$ python3 -q
>>> import numpy as np
>>> import numpy.linalg as la
>>> np.set_printoptions(precision=3, suppress=True, linewidth=120)
>>> mat = np.array([[6.0, -16.0, -3.0, 14.0],
...     [0.0, 17.0, 0.0, -12.0],
...     [6.0, -14.0, -3.0, 12.0],
...     [0.0, 18.0, 0.0, -13.0]])
>>> la.matrix_rank(mat, rtol=0.1)
np.int64(2)
>>> np.argsort(-la.norm(mat, axis=0).round(6), kind="stable")[:3]
array([1, 3, 0])
>>> round(float(la.norm(mat, 2) / la.norm(mat)), 3)
0.986
>>> rank = la.matrix_rank(mat)
>>> rank
np.int64(3)
>>> N = la.svd(mat)[2][rank:].T
>>> [int(la.matrix_rank(np.delete(mat, i, axis=0))) for i in range(4)]
[3, 3, 3, 3]
>>> [int(la.matrix_rank(mat[:i])) for i in range(1, len(mat) + 1)]
[1, 2, 3, 3]
>>> A = np.load("w.npy")
>>> A
array([[-0.14 ,  0.814,  0.163,  0.163, -0.163,  0.488],
       [ 0.814,  0.419, -0.116, -0.116,  0.116, -0.349],
       [ 0.163, -0.116,  0.977, -0.023,  0.023, -0.07 ],
       [ 0.163, -0.116, -0.023,  0.977,  0.023, -0.07 ],
       [-0.163,  0.116,  0.023,  0.023,  0.977,  0.07 ],
       [ 0.488, -0.349, -0.07 , -0.07 ,  0.07 ,  0.791]])
>>> x0 = np.array([2, 1, 1, 0, 1, 2])
>>> target = A @ x0
>>> target
array([1.512, 1.349, 1.07 , 0.07 , 0.93 , 2.209])
>>> np.round(la.solve(A, target + A[:, 4]), 3) + 0
array([2., 1., 1., 0., 2., 2.])
>>> np.round(la.solve(A, target), 3) + 0
array([2., 1., 1., 0., 1., 2.])
>>> np.round(la.solve(A.T, A[0]), 3) + 0
array([1., 0., 0., 0., 0., 0.])
>>> np.round(la.solve(A, A[:, 2]), 3) + 0
array([0., 0., 1., 0., 0., 0.])
>>> np.round(la.solve(A, -1 * target), 3) + 0
array([-2., -1., -1.,  0., -1., -2.])
>>> np.round(A.T @ A, 3) + 0
array([[1., 0., 0., 0., 0., 0.],
       [0., 1., 0., 0., 0., 0.],
       [0., 0., 1., 0., 0., 0.],
       [0., 0., 0., 1., 0., 0.],
       [0., 0., 0., 0., 1., 0.],
       [0., 0., 0., 0., 0., 1.]])
>>> la.svd(A, compute_uv=False)
array([1., 1., 1., 1., 1., 1.])
>>> la.norm(A, axis=0)
array([1., 1., 1., 1., 1., 1.])
>>> np.round(A @ A.T, 3) + 0
array([[1., 0., 0., 0., 0., 0.],
       [0., 1., 0., 0., 0., 0.],
       [0., 0., 1., 0., 0., 0.],
       [0., 0., 0., 1., 0., 0.],
       [0., 0., 0., 0., 1., 0.],
       [0., 0., 0., 0., 0., 1.]])
>>> evals, evecs = la.eigh(A)
>>> x0 = np.array([4, 0, -5, -1, -4, 3])
>>> la.eigvalsh(A[1:, 1:])
array([0.14, 1.  , 1.  , 1.  , 1.  ])
>>> np.round(x0 @ A @ x0, 3)
np.float64(56.744)
>>> np.round(evecs * np.abs(evals) @ evecs.T, 3) + 0
array([[1., 0., 0., 0., 0., 0.],
       [0., 1., 0., 0., 0., 0.],
       [0., 0., 1., 0., 0., 0.],
       [0., 0., 0., 1., 0., 0.],
       [0., 0., 0., 0., 1., 0.],
       [0., 0., 0., 0., 0., 1.]])
>>> evecs * np.maximum(evals, 0) @ evecs.T
array([[ 0.43 ,  0.407,  0.081,  0.081, -0.081,  0.244],
       [ 0.407,  0.709, -0.058, -0.058,  0.058, -0.174],
       [ 0.081, -0.058,  0.988, -0.012,  0.012, -0.035],
       [ 0.081, -0.058, -0.012,  0.988,  0.012, -0.035],
       [-0.081,  0.058,  0.012,  0.012,  0.988,  0.035],
       [ 0.244, -0.174, -0.035, -0.035,  0.035,  0.895]])
>>> round(x0 @ A @ x0 / (x0 @ x0), 3), round(float(evals[0]), 3), round(float(evals[-1]), 3)
(np.float64(0.847), -1.0, 1.0)
